% python3 -q
>>> import numpy as np
>>> np.set_printoptions(precision=1, suppress=True, linewidth=160)
>>> def rnd(a):
...     return np.round(a, 1) + 0
... 
>>> arr = np.load("sample1.npy")
>>> rnd(arr)
array([[-0.2,  0.2,  0.8, -0.2, -1. , -0.4,  1.4, -0.3],
       [-0.5, -0.4, -0.7, -0.5,  0.8, -1.3,  0.4, -0.5],
       [-0.9, -0.1, -0.5,  0.8,  0.6,  0.9,  1. ,  0.4],
       [-1. ,  0.9,  0.6,  0. ,  0.2, -0.6, -0.4,  1.1],
       [-0.1,  0.5, -1.4,  0.2, -1.2, -0.2, -0.1,  0.3],
       [-0.7, -0.6,  0.4,  1.4, -0.4, -0.5, -0.6, -0.7],
       [-1.2, -0.1,  0. , -1. , -0.4,  0.8, -0.5, -0.6],
       [-0.1, -1.5,  0.1, -0.3, -0.5, -0.2,  0. ,  1.2]])
>>> print(rnd(np.linalg.pinv(arr)))
[[-0.1 -0.1 -0.2 -0.2  0.  -0.2 -0.3  0. ]
 [ 0.1 -0.1  0.   0.2  0.1 -0.1  0.  -0.4]
 [ 0.2 -0.2 -0.1  0.2 -0.4  0.1  0.   0. ]
 [-0.1 -0.1  0.2  0.   0.1  0.3 -0.3 -0.1]
 [-0.2  0.2  0.2  0.  -0.3 -0.1 -0.1 -0.1]
 [-0.1 -0.3  0.2 -0.2 -0.1 -0.1  0.2  0. ]
 [ 0.4  0.1  0.3 -0.1  0.  -0.1 -0.1  0. ]
 [-0.1 -0.1  0.1  0.3  0.1 -0.2 -0.2  0.3]]
>>> rnd(arr @ arr.T)
array([[4., 0., 0., 0., 0., 0., 0., 0.],
       [0., 4., 0., 0., 0., 0., 0., 0.],
       [0., 0., 4., 0., 0., 0., 0., 0.],
       [0., 0., 0., 4., 0., 0., 0., 0.],
       [0., 0., 0., 0., 4., 0., 0., 0.],
       [0., 0., 0., 0., 0., 4., 0., 0.],
       [0., 0., 0., 0., 0., 0., 4., 0.],
       [0., 0., 0., 0., 0., 0., 0., 4.]])
>>> np.linalg.matrix_rank(arr)
np.int64(8)
>>> rnd(arr.sum(axis=1))
array([ 0.3, -2.8,  2.2,  0.8, -2.1, -1.6, -3.1, -1.4])
>>> print(np.count_nonzero(arr))
64
>>> rnd(np.linalg.norm(arr))
np.float64(5.7)
>>> t = np.radians(36)
>>> r_ = np.eye(8)
>>> r_[6, 6] = r_[5, 5] = np.cos(t)
>>> r_[6, 5], r_[5, 6] = -np.sin(t), np.sin(t)
>>> rnd(r_)
array([[ 1. ,  0. ,  0. ,  0. ,  0. ,  0. ,  0. ,  0. ],
       [ 0. ,  1. ,  0. ,  0. ,  0. ,  0. ,  0. ,  0. ],
       [ 0. ,  0. ,  1. ,  0. ,  0. ,  0. ,  0. ,  0. ],
       [ 0. ,  0. ,  0. ,  1. ,  0. ,  0. ,  0. ,  0. ],
       [ 0. ,  0. ,  0. ,  0. ,  1. ,  0. ,  0. ,  0. ],
       [ 0. ,  0. ,  0. ,  0. ,  0. ,  0.8,  0.6,  0. ],
       [ 0. ,  0. ,  0. ,  0. ,  0. , -0.6,  0.8,  0. ],
       [ 0. ,  0. ,  0. ,  0. ,  0. ,  0. ,  0. ,  1. ]])
>>> M2 = arr @ r_.T
>>> print(rnd(M2))
[[-0.2  0.2  0.8 -0.2 -1.   0.6  1.4 -0.3]
 [-0.5 -0.4 -0.7 -0.5  0.8 -0.8  1.1 -0.5]
 [-0.9 -0.1 -0.5  0.8  0.6  1.3  0.3  0.4]
 [-1.   0.9  0.6  0.   0.2 -0.7  0.   1.1]
 [-0.1  0.5 -1.4  0.2 -1.2 -0.2  0.1  0.3]
 [-0.7 -0.6  0.4  1.4 -0.4 -0.7 -0.2 -0.7]
 [-1.2 -0.1  0.  -1.  -0.4  0.3 -0.9 -0.6]
 [-0.1 -1.5  0.1 -0.3 -0.5 -0.1  0.1  1.2]]
>>> rnd(np.linalg.det(r_)), rnd(np.trace(r_))
(np.float64(1.0), np.float64(7.6))
>>> rnd(np.abs(M2 - arr).max(axis=0))
array([0. , 0. , 0. , 0. , 0. , 0.9, 0.7, 0. ])
>>> Q, r_ = np.linalg.qr(M2)
>>> rnd(Q @ r_)
array([[-0.2,  0.2,  0.8, -0.2, -1. ,  0.6,  1.4, -0.3],
       [-0.5, -0.4, -0.7, -0.5,  0.8, -0.8,  1.1, -0.5],
       [-0.9, -0.1, -0.5,  0.8,  0.6,  1.3,  0.3,  0.4],
       [-1. ,  0.9,  0.6,  0. ,  0.2, -0.7,  0. ,  1.1],
       [-0.1,  0.5, -1.4,  0.2, -1.2, -0.2,  0.1,  0.3],
       [-0.7, -0.6,  0.4,  1.4, -0.4, -0.7, -0.2, -0.7],
       [-1.2, -0.1,  0. , -1. , -0.4,  0.3, -0.9, -0.6],
       [-0.1, -1.5,  0.1, -0.3, -0.5, -0.1,  0.1,  1.2]])
>>> print(Q.shape, r_.shape)
(8, 8) (8, 8)
>>> print(rnd(abs(r_[0, 0])), rnd(np.linalg.norm(M2[:, 0])))
2.0 2.0
>>> gram = arr.T @ arr
>>> np.linalg.matrix_rank(gram)
np.int64(8)
>>> rnd(np.linalg.svd(arr, compute_uv=False) ** 2)
array([4., 4., 4., 4., 4., 4., 4., 4.])
>>> np.allclose(gram, gram.T)
True
>>> rnd(gram)
array([[4., 0., 0., 0., 0., 0., 0., 0.],
       [0., 4., 0., 0., 0., 0., 0., 0.],
       [0., 0., 4., 0., 0., 0., 0., 0.],
       [0., 0., 0., 4., 0., 0., 0., 0.],
       [0., 0., 0., 0., 4., 0., 0., 0.],
       [0., 0., 0., 0., 0., 4., 0., 0.],
       [0., 0., 0., 0., 0., 0., 4., 0.],
       [0., 0., 0., 0., 0., 0., 0., 4.]])
>>> K = np.load("data.npy")
>>> print(K)
[[-5 -2  0 -3 -4  5  4 -3  0 -1  0 -7]
 [ 2 -4  0  2 -2 -1 -2 -7  2  8 -4 -8]
 [ 4  0 -1  6  6 -4  2  5 -3  5 -1 -3]
 [-1 -2  2  0 -3  4 -2  1 -1  4  0 -7]
 [-1 -1 -1  3  5 -1  3  1 -3  1  1 -3]
 [-5 -7  2  1  5  0  6  0 -1  3 -1 -5]
 [ 1 -6 -3 -7 -5  2  6 -4  6 -6  2 -5]
 [ 3 -1  3 -4  2  4  1  5 -1  1  0 -4]
 [-3  0  0  3  0 -2  2  1 -2 -2 -3 -2]
 [-5 -2  0 -3 -4  5  4 -3  0 -1  0 -7]
 [ 0  0 -3 -1  1  1  2 -2  3 -3  3 -2]
 [ 3  0 -1  1  2  1  0 -2  3 -1  0 -5]
 [-1 -1  0 -4 -1  5  1  3 -4  0  4 -2]]
>>> t = np.radians(60)
>>> r_ = np.eye(12)
>>> r_[2, 2] = r_[4, 4] = np.cos(t)
>>> r_[2, 4], r_[4, 2] = -np.sin(t), np.sin(t)
>>> print(rnd(r_))
[[ 1.   0.   0.   0.   0.   0.   0.   0.   0.   0.   0.   0. ]
 [ 0.   1.   0.   0.   0.   0.   0.   0.   0.   0.   0.   0. ]
 [ 0.   0.   0.5  0.  -0.9  0.   0.   0.   0.   0.   0.   0. ]
 [ 0.   0.   0.   1.   0.   0.   0.   0.   0.   0.   0.   0. ]
 [ 0.   0.   0.9  0.   0.5  0.   0.   0.   0.   0.   0.   0. ]
 [ 0.   0.   0.   0.   0.   1.   0.   0.   0.   0.   0.   0. ]
 [ 0.   0.   0.   0.   0.   0.   1.   0.   0.   0.   0.   0. ]
 [ 0.   0.   0.   0.   0.   0.   0.   1.   0.   0.   0.   0. ]
 [ 0.   0.   0.   0.   0.   0.   0.   0.   1.   0.   0.   0. ]
 [ 0.   0.   0.   0.   0.   0.   0.   0.   0.   1.   0.   0. ]
 [ 0.   0.   0.   0.   0.   0.   0.   0.   0.   0.   1.   0. ]
 [ 0.   0.   0.   0.   0.   0.   0.   0.   0.   0.   0.   1. ]]
>>> M2 = K @ r_.T
>>> rnd(np.abs(M2 - K).max(axis=0))
array([0. , 0. , 5.8, 0. , 3.9, 0. , 0. , 0. , 0. , 0. , 0. , 0. ])
>>> print(rnd(np.linalg.svd(K, compute_uv=False)), rnd(np.linalg.svd(M2, compute_uv=False)))
[25.4 19.8 15.1 13.  11.3  7.3  5.8  4.9  2.9  2.1  0.7  0.3] [25.4 19.8 15.1 13.  11.3  7.3  5.8  4.9  2.9  2.1  0.7  0.3]
>>> np.allclose(np.linalg.norm(K, axis=1), np.linalg.norm(M2, axis=1))
True
>>> np.allclose(K @ K.T, M2 @ M2.T)
True
